% ipython --no-banner

In [1]: import numpy as np

In [2]: from numpy import linalg as LA

In [3]: np.set_printoptions(precision=2, suppress=True, linewidth=160, floatmode="fixed")

In [4]: W0 = np.loadtxt("out17.csv", delimiter=",")

In [5]: print(W0)
[[ 21.94 -22.84   4.47]
 [ 18.77 -19.26   2.44]
 [ 16.34 -16.53   0.95]
 [ 12.81 -12.60  -1.06]
 [ 11.62 -11.29  -1.68]
 [  8.91  -8.31  -3.00]
 [  8.74  -8.12  -3.08]
 [  8.54  -7.90  -3.17]
 [  6.27  -5.45  -4.08]
 [  5.62  -4.76  -4.30]
 [  1.72  -0.72  -4.99]
 [  1.19  -0.20  -4.94]
 [ -0.24   1.08  -4.24]
 [ -0.60   1.34  -3.65]
 [ -0.67   1.37  -3.46]
 [ -0.78   1.25  -2.37]
 [  0.17  -0.22   0.26]
 [  0.23  -0.30   0.35]
 [  0.60  -0.75   0.75]
 [  1.27  -1.38   0.50]
 [  1.29  -1.36   0.37]
 [  1.30  -1.35   0.27]
 [  1.30  -1.33   0.18]
 [  1.29  -1.28  -0.04]
 [  0.92  -0.51  -2.05]
 [ -2.91   5.36 -12.28]
 [ -5.88   9.64 -18.80]
 [ -7.83  12.41 -22.86]
 [-11.25  17.20 -29.71]
 [-11.36  17.35 -29.93]
 [-11.76  17.91 -30.71]
 [-16.74  24.79 -40.24]
 [-21.79  31.71 -49.61]]

In [6]: # rank 2

In [7]: print(np.argsort(-LA.norm(W0, axis=0).round(6), kind="stable")[:3])
[2 1 0]

In [8]: print([round(float(x), 2) for x in LA.svd(W0, compute_uv=False)[:3]])
[115.59, 46.55, 0.0]

In [9]: print(np.round(LA.norm(W0, 2) / LA.norm(W0), 2))
0.93

In [10]: rk = LA.matrix_rank(W0)

In [11]: print(rk)
2

In [12]: null = LA.svd(W0)[2][rk:].T

In [13]: print(null[:, 0] / null[np.abs(null[:, 0]).round(6).argmax(), 0])
[1.00 1.00 0.20]

In [14]: print(null @ null.T)
[[0.49 0.49 0.10]
 [0.49 0.49 0.10]
 [0.10 0.10 0.02]]

In [15]: print([int(LA.matrix_rank(W0[:i])) for i in range(1, len(W0) + 1)])
[1, 2, 2, 2, 2, 2, 2, 2, 2, 2, 2, 2, 2, 2, 2, 2, 2, 2, 2, 2, 2, 2, 2, 2, 2, 2, 2, 2, 2, 2, 2, 2, 2]

In [16]: print(np.allclose(W0[:-1].T @ LA.lstsq(W0[:-1].T, W0[-1])[0], W0[-1]))
True

In [17]: LA.inv(W0)
LinAlgError: Last 2 dimensions of the array must be square


In [18]: A = np.loadtxt("w.csv", delimiter=",")

In [19]: print(A)
[[ 0.18  0.08 -0.14 -0.19 -0.04 -0.12  0.26]
 [ 0.08  0.04 -0.06 -0.08 -0.02 -0.06  0.12]
 [-0.14 -0.06  0.11  0.15  0.04  0.10 -0.21]
 [-0.19 -0.08  0.15  0.20  0.05  0.13 -0.27]
 [-0.04 -0.02  0.04  0.05  0.01  0.03 -0.06]
 [-0.12 -0.06  0.10  0.13  0.03  0.09 -0.18]
 [ 0.26  0.12 -0.21 -0.27 -0.06 -0.18  0.38]]

In [20]: # looks like rank 1

In [21]: ev, V = LA.eigh(A)

In [22]: vec = np.array([-7, 3, -7, 2, -4, 1, -4])

In [23]: print(round(np.abs(A).sum(axis=1).max(), 2), np.abs(ev).max())
1.48 1.0

In [24]: print(np.allclose(A[:-1].T @ LA.lstsq(A[:-1].T, A[-1])[0], A[-1]))
True

In [25]: print(np.abs(np.diag(LA.qr(A)[1])) > 1e-9)
[ True False False False False False False]

In [26]: print(A @ LA.pinv(A) @ A)
[[ 0.18  0.08 -0.14 -0.19 -0.04 -0.12  0.26]
 [ 0.08  0.04 -0.06 -0.08 -0.02 -0.06  0.12]
 [-0.14 -0.06  0.11  0.15  0.04  0.10 -0.21]
 [-0.19 -0.08  0.15  0.20  0.05  0.13 -0.27]
 [-0.04 -0.02  0.04  0.05  0.01  0.03 -0.06]
 [-0.12 -0.06  0.10  0.13  0.03  0.09 -0.18]
 [ 0.26  0.12 -0.21 -0.27 -0.06 -0.18  0.38]]

In [27]: print(LA.lstsq(A[:-1].T, A[-1])[2])
1

In [28]: ev, V = LA.eigh(A)

In [29]: print(np.round(V.T @ A @ V, 2) + 0)
[[0.00 0.00 0.00 0.00 0.00 0.00 0.00]
 [0.00 0.00 0.00 0.00 0.00 0.00 0.00]
 [0.00 0.00 0.00 0.00 0.00 0.00 0.00]
 [0.00 0.00 0.00 0.00 0.00 0.00 0.00]
 [0.00 0.00 0.00 0.00 0.00 0.00 0.00]
 [0.00 0.00 0.00 0.00 0.00 0.00 0.00]
 [0.00 0.00 0.00 0.00 0.00 0.00 1.00]]

In [30]: print(np.round(LA.eigvalsh(A @ A), 2) + 0)
[0.00 0.00 0.00 0.00 0.00 0.00 1.00]

In [31]: print(np.round(V.T @ V, 2) + 0)
[[1.00 0.00 0.00 0.00 0.00 0.00 0.00]
 [0.00 1.00 0.00 0.00 0.00 0.00 0.00]
 [0.00 0.00 1.00 0.00 0.00 0.00 0.00]
 [0.00 0.00 0.00 1.00 0.00 0.00 0.00]
 [0.00 0.00 0.00 0.00 1.00 0.00 0.00]
 [0.00 0.00 0.00 0.00 0.00 1.00 0.00]
 [0.00 0.00 0.00 0.00 0.00 0.00 1.00]]

In [32]: print((ev > 1e-8).sum(), (ev < -1e-8).sum())
1 0

In [33]: blk = np.stack([A, 2 * A, A[::-1]])

In [34]: print(LA.matrix_rank(blk.reshape(3, -1)))
2

In [35]: print(np.round(LA.det(blk), 2) + 0)
[0.00 0.00 0.00]

In [36]: F = np.array([[2.0, -3.0, -1.0, 0.0, -1.0, -2.0],
    ...:     [0.0, 0.0, 0.0, 2.0, 0.0, 0.0],
    ...:     [0.0, 0.0, 1.0, 2.0, 2.0, 0.0],
    ...:     [0.0, 2.0, 1.0, 0.0, 2.0, 0.0],
    ...:     [0.0, 2.0, 1.0, 1.0, 2.0, 0.0],
    ...:     [0.0, 0.0, 2.0, 0.0, 2.0, 0.0]])

In [37]: # rows and columns are dependent

In [38]: print(np.round(np.sort(np.abs(LA.eigvals(F))), 2) + 0)
[0.00 0.00 0.44 2.00 2.00 4.56]

In [39]: print((F - F.T) / 2)
[[ 0.00 -1.50 -0.50  0.00 -0.50 -1.00]
 [ 1.50  0.00  0.00  0.00 -1.00  0.00]
 [ 0.50  0.00  0.00  0.50  0.50 -1.00]
 [ 0.00  0.00 -0.50  0.00  0.50  0.00]
 [ 0.50  1.00 -0.50 -0.50  0.00 -1.00]
 [ 1.00  0.00  1.00  0.00  1.00  0.00]]

In [40]: LA.determinant(F)
AttributeError: module 'numpy.linalg' has no attribute 'determinant'


In [41]: assert F == F.T
ValueError: The truth value of an array with more than one element is ambiguous. Use a.any() or a.all()


In [42]: print(np.allclose(F, F.T))
False

In [43]: print((F + F.T) / 2)
[[ 2.00 -1.50 -0.50  0.00 -0.50 -1.00]
 [-1.50  0.00  0.00  2.00  1.00  0.00]
 [-0.50  0.00  1.00  1.50  1.50  1.00]
 [ 0.00  2.00  1.50  0.00  1.50  0.00]
 [-0.50  1.00  1.50  1.50  2.00  1.00]
 [-1.00  0.00  1.00  0.00  1.00  0.00]]

In [44]: print(LA.matrix_power(F, 4))
[[  16.00 -240.00 -171.00 -244.00 -318.00  -16.00]
 [   0.00   56.00   34.00   40.00   68.00    0.00]
 [   0.00  148.00   93.00  132.00  186.00    0.00]
 [   0.00  108.00   71.00  124.00  142.00    0.00]
 [   0.00  136.00   88.00  144.00  176.00    0.00]
 [   0.00  120.00   78.00  128.00  156.00    0.00]]

In [45]: rng = np.random.default_rng(6)

In [46]: lab = rng.permutation(6)

In [47]: print(lab)
[2 3 0 5 4 1]

In [48]: A2 = F[lab][:, lab]

In [49]: print(np.round(np.sort(np.abs(LA.eigvals(A2))), 2) + 0)
[0.00 0.00 0.44 2.00 2.00 4.56]

In [50]: print(A2)
[[ 1.00  2.00  0.00  0.00  2.00  0.00]
 [ 1.00  0.00  0.00  0.00  2.00  2.00]
 [-1.00  0.00  2.00 -2.00 -1.00 -3.00]
 [ 2.00  0.00  0.00  0.00  2.00  0.00]
 [ 1.00  1.00  0.00  0.00  2.00  2.00]
 [ 0.00  2.00  0.00  0.00  0.00  0.00]]

In [51]: print(np.diag(A2))
[1.00 0.00 2.00 0.00 2.00 0.00]
